$ python3 -q
>>> import numpy as np
>>> import numpy.linalg as la
>>> np.set_printoptions(precision=2, suppress=True, linewidth=140, sign=" ")
>>> m1 = np.array([[-15.36, -20.21, -25.09, -28.97],
...     [8.34, 4.08, 5.3, -6.82],
...     [-3.48, 4.02, 5.07, 24.99]])
>>> U, s, VT = la.svd(m1)
>>> print(s)
[ 50.32  20.5    0.48]
>>> print(np.argmax(s[:-1] / (s[1:] + 1e-6)) + 1)
2
>>> other = U[:, :2] @ np.diag(s[:2]) @ VT[:2]
>>> print(la.matrix_rank(other))
2
>>> print(la.matrix_rank(m1, rtol=0.05))
2
>>> other = np.array([[1, 3], [0, 1], [2, 2], [2, 1]])
>>> print(la.matrix_rank(np.vstack([m1, other.T])))
4
>>> print(np.vstack([m1, other.T]).shape)
(5, 4)
>>> other @ m1
Traceback (most recent call last):
  File "<python-input-13>", line 1, in <module>
    other @ m1
    ~~~~~~^~~~
ValueError: matmul: Input operand 1 has a mismatch in its core dimension 0, with gufunc signature (n?,k),(k,m?)->(n?,m?) (size 3 is different from 2)
>>> print(other.T @ m1.T)
[[-123.48    5.3    56.64]
 [-145.44   32.88   28.71]]
>>> print(la.matrix_rank(m1 @ other))
2
>>> print(np.einsum("ik,kj->ij", m1, other))
[[-123.48 -145.44]
 [   5.3    32.88]
 [  56.64   28.71]]
>>> print(m1 @ other)
[[-123.48 -145.44]
 [   5.3    32.88]
 [  56.64   28.71]]
>>> rng = np.random.default_rng(98)
>>> other = m1 + rng.integers(-2, 3, (3, 2)) @ rng.integers(-2, 3, (2, 4))
>>> print(other)
[[-15.36 -21.21 -27.09 -28.97]
 [  4.34   1.08   7.3  -10.82]
 [ -1.48   6.02   5.07  26.99]]
>>> print(np.abs(other - m1).sum(axis=1))
[  3.  13.   6.]
>>> print(np.round(la.svd(other - m1, compute_uv=False), 2) + 0)
[ 7.48  2.45  0.  ]
>>> K = np.load("w.npy")
>>> print(K)
[[  5   5   2]
 [  8  10   5]
 [ 13  15   8]
 [ 16  19   9]
 [ 20  22  14]
 [ 21  22  19]
 [ 25  26  23]
 [ 29  30  24]
 [ 29  32  28]
 [ 29  32  31]
 [ 32  33  33]
 [ 34  34  36]
 [ 38  36  39]
 [ 38  36  43]
 [ 40  40  46]
 [ 41  41  47]
 [ 44  45  52]
 [ 48  49  55]
 [ 52  53  60]
 [ 56  53  63]
 [ 61  53  67]
 [ 61  56  68]
 [ 64  56  69]
 [ 68  57  72]
 [ 70  57  74]
 [ 71  57  78]
 [ 74  58  83]]
>>> Z = K[[24, 10]].astype(float)
>>> for _ in range(7):
...     z = la.norm(K[:, None] - Z, axis=-1).argmin(axis=1)
...     Z = np.array([K[z == j].mean(axis=0) for j in range(2)])
... 
>>> print(z)
[ 1  1  1  1  1  1  1  1  1  1  1  1  1  1  1  1  0  0  0  0  0  0  0  0  0  0  0]
>>> print(Z)
[[ 60.82  54.    67.36]
 [ 26.12  27.06  25.44]]
>>> print(Z[1] - Z[0])
[-34.69 -26.94 -41.93]
